$ ipython --no-banner

In [1]: import numpy as np

In [2]: np.set_printoptions(precision=2, suppress=True, linewidth=140)

In [3]: M = np.load("sample1.npy")

In [4]: M
Out[4]: 
array([[ 1, -1,  1],
       [ 1,  0,  0],
       [ 1,  1,  1]])

In [5]: A2 = np.inv(M)
AttributeError: module 'numpy' has no attribute 'inv'


In [6]: A2 = np.linalg.invert(M)
AttributeError: module 'numpy.linalg' has no attribute 'invert'


In [7]: A2 = np.linalg.inv(M)

In [8]: np.linalg.inv(A2)
Out[8]: 
array([[ 1., -1.,  1.],
       [ 1.,  0.,  0.],
       [ 1.,  1.,  1.]])

In [9]: np.linalg.det(M) * A2
Out[9]: 
array([[ 0.,  2.,  0.],
       [-1.,  0.,  1.],
       [ 1., -2.,  1.]])

In [10]: A2
Out[10]: 
array([[ 0. ,  1. ,  0. ],
       [-0.5,  0. ,  0.5],
       [ 0.5, -1. ,  0.5]])

In [11]: (np.abs(A2) > 1e-9).astype(int)
Out[11]: 
array([[0, 1, 0],
       [1, 0, 1],
       [1, 1, 1]])

In [12]: np.allclose(A2, M.T)
Out[12]: False

In [13]: x = np.array([0, 3, 2])

In [14]: target = A2 @ x

In [15]: target
Out[15]: array([ 3.,  1., -2.])

In [16]: np.linalg.solve(A2, target + A2[:, 1])
Out[16]: array([-0.,  4.,  2.])

In [17]: np.linalg.solve(A2, target)
Out[17]: array([-0.,  3.,  2.])

In [18]: np.linalg.solve(A2, -3 * target)
Out[18]: array([-0., -9., -6.])

In [19]: np.linalg.matrix_power(M, 3)
Out[19]: 
array([[ 3,  1,  3],
       [ 1,  0,  2],
       [ 5, -1,  5]])

In [20]: round(np.linalg.det(M), 2)
Out[20]: np.float64(2.0)

In [21]: np.trace(M)
Out[21]: np.int64(2)

In [22]: np.allclose(M @ M.T, M.T @ M)
Out[22]: False

In [23]: M.inv()
AttributeError: 'numpy.ndarray' object has no attribute 'inv'


In [24]: np.sort(np.abs(np.linalg.eigvals(M)))
Out[24]: array([1., 1., 2.])

In [25]: hat = np.triu(np.array([[0, 0, 1], [-2, 2, -3], [-2, 0, 3]]), 1) + np.eye(3)

In [26]: A2 = hat @ M @ np.linalg.inv(hat)

In [27]: A2
Out[27]: 
array([[  2.,   0.,   0.],
       [ -2.,  -3., -10.],
       [  1.,   1.,   3.]])

In [28]: np.trace(A2), np.trace(M)
Out[28]: (np.float64(2.0), np.int64(2))

In [29]: np.poly(A2)
Out[29]: array([ 1., -2.,  1., -2.])

In [30]: round(np.linalg.det(A2), 2)
Out[30]: np.float64(2.0)

In [31]: np.linalg.matrix_rank(A2)
Out[31]: np.int64(3)
